In [1]: import numpy as np

In [2]: import numpy.linalg as la

In [3]: np.set_printoptions(suppress=True, linewidth=100)

In [4]: tidy = lambda a: np.round(a, 1) + 0

In [5]: u = np.array([3, 1, 2, 3]) + 0.5

In [6]: data = np.outer(u, u) / (u @ u)

In [7]: tidy(data)
Out[7]: 
array([[0.4, 0.2, 0.3, 0.4],
       [0.2, 0.1, 0.1, 0.2],
       [0.3, 0.1, 0.2, 0.3],
       [0.4, 0.2, 0.3, 0.4]])

In [8]: U, sv, Vh = la.svd(data)

In [9]: V = Vh[:(sv > 1e-8).sum()]

In [10]: rng = np.random.default_rng(97895)

In [11]: x0 = data[0] + -2 * data[3] + rng.integers(2) * np.eye(4)[3]

In [12]: tidy(x0)
Out[12]: array([-0.4, -0.2, -0.3,  0.6])

In [13]: tidy(la.norm(x0 - V.T @ V @ x0))
Out[13]: np.float64(0.8)

In [14]: np.allclose(V.T @ V @ x0, x0)
Out[14]: False

In [15]: tidy(V.T @ V)
Out[15]: 
array([[0.4, 0.2, 0.3, 0.4],
       [0.2, 0.1, 0.1, 0.2],
       [0.3, 0.1, 0.2, 0.3],
       [0.4, 0.2, 0.3, 0.4]])

In [16]: print(tidy(la.det(2 * data)), tidy(la.det(data)))
0.0 0.0

In [17]: tidy(la.eigvals(data))
Out[17]: array([0., 1., 0., 0.])

In [18]: tidy(la.det(data[::-1]))
Out[18]: np.float64(0.0)

In [19]: tidy(la.det(data.T))
Out[19]: np.float64(0.0)

In [20]: la.lstsq(data[:-1].T, data[-1])[2]
Out[20]: np.int32(1)

In [21]: tidy(np.trace(la.pinv(data) @ data))
Out[21]: np.float64(1.0)

In [22]: proj = np.triu(np.array([[1, 0, -1, 0], [1, 2, 2, -3], [-2, 0, -2, 0], [3, -1, -2, -3]]), 1) + np.eye(4)

In [23]: A2 = proj @ data @ la.inv(proj)

In [24]: tidy(np.poly(A2))
Out[24]: array([ 1., -1.,  0.,  0.,  0.])

In [25]: theta = np.radians(45)

In [26]: R = np.eye(4)

In [27]: R[0, 0] = R[2, 2] = np.cos(theta)

In [28]: R[0, 2], R[2, 0] = -np.sin(theta), np.sin(theta)

In [29]: tidy(R)
Out[29]: 
array([[ 0.7,  0. , -0.7,  0. ],
       [ 0. ,  1. ,  0. ,  0. ],
       [ 0.7,  0. ,  0.7,  0. ],
       [ 0. ,  0. ,  0. ,  1. ]])

In [30]: A2 = data @ R.T

In [31]: tidy(np.abs(A2 - data).max(axis=0))
Out[31]: array([0.3, 0. , 0.2, 0. ])

In [32]: np.allclose(data @ data.T, A2 @ A2.T)
Out[32]: True

In [33]: np.allclose(la.norm(data, axis=1), la.norm(A2, axis=1))
Out[33]: True

In [34]: feats = np.load("data.npy")

In [35]: feats
Out[35]: 
array([[ 1, -3,  1,  1],
       [ 1, -3,  1,  1],
       [-2,  2,  5,  5],
       [ 3,  0,  5, -2]])

In [36]: # rank 3

In [37]: x0 = np.array([-2, 0, 2, -2])

In [38]: h = np.maximum(feats @ x0, 0)

In [39]: feats.T @ h
Out[39]: array([16,  8, 60,  4])

In [40]: np.flatnonzero(h > 1e-9)
Out[40]: array([2, 3])

In [41]: tidy(np.tanh(feats @ x0))
Out[41]: array([-1., -1.,  1.,  1.])

In [42]: feats * (h > 1e-9)[:, None]
Out[42]: 
array([[ 0,  0,  0,  0],
       [ 0,  0,  0,  0],
       [-2,  2,  5,  5],
       [ 3,  0,  5, -2]])
